$ python -q
>>> import numpy as np
>>> from numpy import linalg as LA
>>> np.set_printoptions(precision=2, suppress=True, linewidth=120, legacy="1.25")
>>> def rd(a):
...     return np.round(a, 2) + 0
... 
>>> data = np.load("run15.npy")
>>> data
array([[-0.02, -1.07, -0.39,  0.09, -0.6 ,  0.46, -1.05],
       [-0.1 , -1.2 , -0.4 ,  0.7 ,  0.  ,  1.6 ,  0.5 ],
       [-0.7 ,  1.2 ,  0.3 , -0.6 , -0.1 ,  0.4 , -0.4 ],
       [ 0.  , -1.  , -0.5 ,  0.1 , -0.6 ,  0.4 , -1.2 ]])
>>> t3 = np.stack([data, -1 * data, data[::-1]])
>>> LA.matrix_rank(t3)
array([4, 4, 4])
>>> LA.matrix_rank(t3.reshape(3, -1))
2
>>> rd(np.einsum("bij,cij->bc", t3, t3))
array([[ 13.82, -13.82,   3.22],
       [-13.82,  13.82,  -3.22],
       [  3.22,  -3.22,  13.82]])
>>> print((t3 @ data.T).shape)
(3, 4, 4)
>>> LA.matrix_rank(data, rtol=0.1)
3
>>> print(LA.cond(data) > 100)
False
>>> print([round(float(x), 2) for x in LA.svd(data, compute_uv=False)[:3]])
[2.9, 1.84, 1.4]
>>> f, v = data[2], data[3]
>>> f @ f
2.71
>>> f @ v
-0.71
>>> pr = (f @ v) / (f @ f) * f
>>> LA.matrix_rank(np.outer(f, v))
1
>>> rd(pr)
array([ 0.18, -0.31, -0.08,  0.16,  0.03, -0.1 ,  0.1 ])
>>> rd(LA.norm(f + v) ** 2 + LA.norm(f - v) ** 2)
11.86
>>> (v - pr) @ f
0.0
>>> B = np.array([[0, 2], [1, 2], [2, 3], [1, 2], [1, 1], [2, 1], [2, 0]])
>>> rd(data @ B)
array([[-3.54, -3.31],
       [ 2.9 , -0.8 ],
       [ 1.1 ,  1.  ],
       [-4.1 , -3.5 ]])
>>> rd(np.einsum("ik,kj->ij", data, B))
array([[-3.54, -3.31],
       [ 2.9 , -0.8 ],
       [ 1.1 ,  1.  ],
       [-4.1 , -3.5 ]])
>>> LA.matrix_rank(data @ B)
2
>>> print(rd(B.T @ data.T))
[[-3.54  2.9   1.1  -4.1 ]
 [-3.31 -0.8   1.   -3.5 ]]
>>> B @ data
Traceback (most recent call last):
  File "<python-input-27>", line 1, in <module>
    B @ data
    ~~^~~~~~
ValueError: matmul: Input operand 1 has a mismatch in its core dimension 0, with gufunc signature (n?,k),(k,m?)->(n?,m?) (size 4 is different from 2)
